$ ipython --no-banner

In [1]: import numpy as np

In [2]: np.set_printoptions(precision=2, suppress=True, linewidth=160, floatmode="fixed")

In [3]: X = np.loadtxt("arr.csv", delimiter=",")

In [4]: print(X)
[[-1.00 -1.00 -1.00]
 [-1.00 -2.00 -2.00]
 [-1.00 -2.00 -3.00]]

In [5]: O = X.astype(float).copy()

In [6]: for j in range(3):
   ...:     O[:, j] -= O[:, :j] @ (O[:, :j].T @ O[:, j])
   ...:     O[:, j] /= np.linalg.norm(O[:, j])
   ...: 

In [7]: print(np.round(O.T @ X, 2) + 0)
[[1.73 2.89 3.46]
 [0.00 0.82 1.22]
 [0.00 0.00 0.71]]

In [8]: O, R = np.linalg.qr(X)

In [9]: print(np.trace(O @ O.T))
3.0

In [10]: print(np.round(abs(R[0, 0]), 2), round(np.linalg.norm(X[:, 0]), 2))
1.73 1.73

In [11]: rng = np.random.default_rng(131213)

In [12]: lab = rng.permutation(3)

In [13]: print(lab)
[1 2 0]

In [14]: A2 = X[lab][:, lab]

In [15]: print(A2)
[[-2.00 -2.00 -1.00]
 [-2.00 -3.00 -1.00]
 [-1.00 -1.00 -1.00]]

In [16]: print(np.diag(A2))
[-2.00 -3.00 -1.00]

In [17]: blk = np.stack([X, -2 * X, X[::-1]])

In [18]: print(np.linalg.matrix_rank(blk))
[3 3 3]

In [19]: print(blk.sum(axis=0))
[[ 0.00 -1.00 -2.00]
 [ 0.00  0.00  0.00]
 [ 0.00  1.00  2.00]]

In [20]: print(np.linalg.det(blk))
[-1.00  8.00  1.00]

In [21]: print(np.linalg.norm(blk, axis=(1, 2)))
[ 5.10 10.20  5.10]

In [22]: vals, V = np.linalg.eigh(X)

In [23]: print(np.linalg.svd(X, compute_uv=False))
[5.05 0.64 0.31]

In [24]: print(np.round(V.T @ V, 2) + 0)
[[1.00 0.00 0.00]
 [0.00 1.00 0.00]
 [0.00 0.00 1.00]]

In [25]: print(np.linalg.eigvalsh(X + 2 * np.eye(3)))
[-3.05  1.36  1.69]

In [26]: print(np.linalg.eigvalsh(X @ X))
[ 0.09  0.41 25.49]

In [27]: print(vals)
[-5.05 -0.64 -0.31]

In [28]: print(np.unique(vals.round(6) + 0, return_counts=True)[1])
[1 1 1]

In [29]: print(np.round(V.T @ X @ V, 2) + 0)
[[-5.05  0.00  0.00]
 [ 0.00 -0.64  0.00]
 [ 0.00  0.00 -0.31]]

In [30]: print(np.round(vals.sum(), 2), np.trace(X))
-6.0 -6.0

In [31]: print(V @ np.diag(vals) @ V.T)
[[-1.00 -1.00 -1.00]
 [-1.00 -2.00 -2.00]
 [-1.00 -2.00 -3.00]]

In [32]: F = np.array([[-1.02, 2.05, -1.98],
    ...:     [-0.95, 2.04, -2.01],
    ...:     [-0.95, 1.97, -2.0],
    ...:     [-1.08, 2.07, -2.01],
    ...:     [-1.0, 2.03, -2.02],
    ...:     [-1.02, 2.0, -1.91],
    ...:     [-1.03, 2.04, -1.94],
    ...:     [-1.06, 2.04, -2.06],
    ...:     [-0.98, 1.98, -2.04],
    ...:     [2.02, 0.02, -2.03],
    ...:     [2.01, 0.01, -1.93],
    ...:     [1.98, 0.11, -1.96],
    ...:     [2.02, -0.03, -2.06],
    ...:     [1.93, 0.04, -1.97],
    ...:     [1.99, -0.03, -2.01],
    ...:     [2.02, 0.03, -1.96],
    ...:     [2.0, 0.02, -1.98],
    ...:     [1.97, -0.05, -2.01]])

In [33]: hat = F @ np.linalg.solve(F.T @ F, F.T)

In [34]: print(np.allclose(hat @ hat, hat))
True

In [35]: print(np.round(np.linalg.eigvalsh(hat), 2) + 0)
[0.00 0.00 0.00 0.00 0.00 0.00 0.00 0.00 0.00 0.00 0.00 0.00 0.00 0.00 0.00 1.00 1.00 1.00]
